% ipython --no-banner

In [1]: import numpy as np

In [2]: import numpy.linalg as la

In [3]: np.set_printoptions(precision=2, suppress=True, linewidth=160)

In [4]: rnd = lambda a: np.round(a, 2) + 0

In [5]: E = np.load("out7.npy")

In [6]: E
Out[6]: 
array([[0, 0, 1],
       [0, 0, 1],
       [1, 1, 0]])

In [7]: rng = np.random.default_rng(808)

In [8]: M2 = E + rng.integers(-2, 3, (3, 2)) @ rng.integers(-2, 3, (2, 3))

In [9]: M2
Out[9]: 
array([[-2, -2, -1],
       [ 1, -1,  2],
       [ 1,  3,  0]])

In [10]: rnd(la.svd(M2 - E, compute_uv=False))
Out[10]: array([3.71, 2.29, 0.  ])

In [11]: la.matrix_rank(M2 - E, tol=1e-8)
Out[11]: np.int64(2)

In [12]: def softmax(z):
    ...:     e = np.exp(z - z.max(axis=-1, keepdims=True))
    ...:     return e / e.sum(axis=-1, keepdims=True)
    ...: 

In [13]: rnd(softmax(E[2]))
Out[13]: array([0.42, 0.42, 0.16])

In [14]: att = E @ E.T / np.sqrt(3)

In [15]: rnd(softmax(att))
Out[15]: 
array([[0.39, 0.39, 0.22],
       [0.39, 0.39, 0.22],
       [0.19, 0.19, 0.61]])

In [16]: softmax(att).round(6).argmax(axis=1)
Out[16]: array([0, 0, 2])

In [17]: rnd(softmax(att + np.triu(np.full(att.shape, -np.inf), 1)))
Out[17]: 
array([[1.  , 0.  , 0.  ],
       [0.5 , 0.5 , 0.  ],
       [0.19, 0.19, 0.61]])

In [18]: M2 = np.array([[1, -2, -1], [0, -2, -1], [0, -2, 2]])

In [19]: E @ M2
Out[19]: 
array([[ 0, -2,  2],
       [ 0, -2,  2],
       [ 1, -4, -2]])

In [20]: np.einsum("ik,kj->ji", E, M2)
Out[20]: 
array([[ 0,  0,  1],
       [-2, -2, -4],
       [ 2,  2, -2]])

In [21]: la.matrix_rank(np.vstack([E, M2.T]))
Out[21]: np.int64(3)

In [22]: la.matrix_rank(E @ M2)
Out[22]: np.int64(2)

In [23]: np.einsum("ik,kj->ij", E, M2)
Out[23]: 
array([[ 0, -2,  2],
       [ 0, -2,  2],
       [ 1, -4, -2]])

In [24]: np.vstack([E, M2.T]).shape
Out[24]: (6, 3)

In [25]: np.einsum("ij,ij->i", E, E)
Out[25]: array([1, 1, 2])
